% python3 -q
>>> import numpy as np
>>> import numpy.linalg as la
>>> np.set_printoptions(suppress=True, linewidth=160)
>>> X = np.loadtxt("out12.csv", delimiter=",")
>>> X
array([[ 0.,  0.,  0.,  0.,  0.,  0.,  0.,  0.],
       [ 0.,  6.,  3., 15., 24.,  9., 27.,  9.],
       [ 0.,  6.,  3., 15., 24.,  9., 27.,  9.],
       [ 0.,  0.,  0.,  0.,  0.,  0.,  0.,  0.],
       [ 0.,  0.,  0.,  0.,  0.,  0.,  0.,  0.],
       [ 0.,  4.,  2., 10., 16.,  6., 18.,  6.],
       [ 0.,  0.,  0.,  0.,  0.,  0.,  0.,  0.],
       [ 0.,  6.,  3., 15., 24.,  9., 27.,  9.],
       [ 0.,  4.,  2., 10., 16.,  6., 18.,  6.],
       [ 0.,  2.,  1.,  5.,  8.,  3.,  9.,  3.]])
>>> rank = la.matrix_rank(X)
>>> rank
np.int64(1)
>>> null = la.svd(X)[2][rank:].T
>>> [int(la.matrix_rank(X[:i])) for i in range(1, len(X) + 1)]
[0, 1, 1, 1, 1, 1, 1, 1, 1, 1]
>>> null.shape
(8, 7)
>>> la.matrix_rank(X.T @ X), la.matrix_rank(X @ X.T)
(np.int64(1), np.int64(1))
>>> la.lstsq(X[:-1].T, X[-1])[2]
np.int32(1)
>>> np.unique(X.round(6), axis=0).shape
(4, 8)
>>> round(np.trace(la.pinv(X) @ X), 2)
np.float64(1.0)
>>> U, sigma, vt = la.svd(X)
>>> vecs = vt[:(sigma > 1e-8).sum()]
>>> rng = np.random.default_rng(115)
>>> x0 = X[5] + 5 * X[8] + rng.integers(2) * np.eye(8)[5]
>>> x0
array([  0.,  24.,  12.,  60.,  96.,  37., 108.,  36.])
>>> round(float(la.norm(x0 - vecs.T @ vecs @ x0)), 2)
0.98
>>> np.allclose(vecs.T @ vecs @ x0, x0)
False
>>> U, sigma, vt = la.svd(X)
>>> np.argmax(sigma[:-1] / (sigma[1:] + 1e-6)) + 1
np.int64(1)
>>> sigma.round(2) + 0
array([83.35,  0.  ,  0.  ,  0.  ,  0.  ,  0.  ,  0.  ,  0.  ])
>>> other = U[:, :1] @ np.diag(sigma[:1]) @ vt[:1]
>>> np.round(la.norm(X - other) / la.norm(X), 2)
np.float64(0.0)
>>> la.matrix_rank(other)
np.int64(1)
>>> round(float(la.norm(X - other, 2)), 2), np.round(sigma[1], 2)
(0.0, np.float64(0.0))
>>> other.round(2)
array([[ 0.,  0.,  0.,  0.,  0.,  0.,  0.,  0.],
       [ 0.,  6.,  3., 15., 24.,  9., 27.,  9.],
       [ 0.,  6.,  3., 15., 24.,  9., 27.,  9.],
       [ 0.,  0.,  0.,  0.,  0.,  0.,  0.,  0.],
       [ 0.,  0.,  0.,  0.,  0.,  0.,  0.,  0.],
       [ 0.,  4.,  2., 10., 16.,  6., 18.,  6.],
       [ 0.,  0.,  0.,  0.,  0.,  0.,  0.,  0.],
       [ 0.,  6.,  3., 15., 24.,  9., 27.,  9.],
       [ 0.,  4.,  2., 10., 16.,  6., 18.,  6.],
       [ 0.,  2.,  1.,  5.,  8.,  3.,  9.,  3.]])
>>> la.matrix_rank(X, rtol=0.1)
np.int64(1)
>>> la.cond(X) > 100
np.True_
>>> np.argsort(-la.norm(X, axis=0).round(6), kind="stable")[:3]
array([6, 4, 3])
>>> u = np.array([2, 3, 2, 0, 2, 1]) + 0.5
>>> A = np.outer(u, u) / (u @ u)
>>> A.round(2)
array([[0.19, 0.26, 0.19, 0.04, 0.19, 0.11],
       [0.26, 0.37, 0.26, 0.05, 0.26, 0.16],
       [0.19, 0.26, 0.19, 0.04, 0.19, 0.11],
       [0.04, 0.05, 0.04, 0.01, 0.04, 0.02],
       [0.19, 0.26, 0.19, 0.04, 0.19, 0.11],
       [0.11, 0.16, 0.11, 0.02, 0.11, 0.07]])
>>> U, sigma, vt = la.svd(A)
>>> sigma.round(2) + 0
array([1., 0., 0., 0., 0., 0.])
>>> np.argmax(sigma[:-1] / (sigma[1:] + 1e-6)) + 1
np.int64(1)
>>> other = U[:, :1] @ np.diag(sigma[:1]) @ vt[:1]
>>> round(la.norm(A - other) / la.norm(A), 2)
np.float64(0.0)
>>> la.matrix_rank(A, rtol=0.05)
np.int64(1)
>>> la.matrix_rank(other)
np.int64(1)
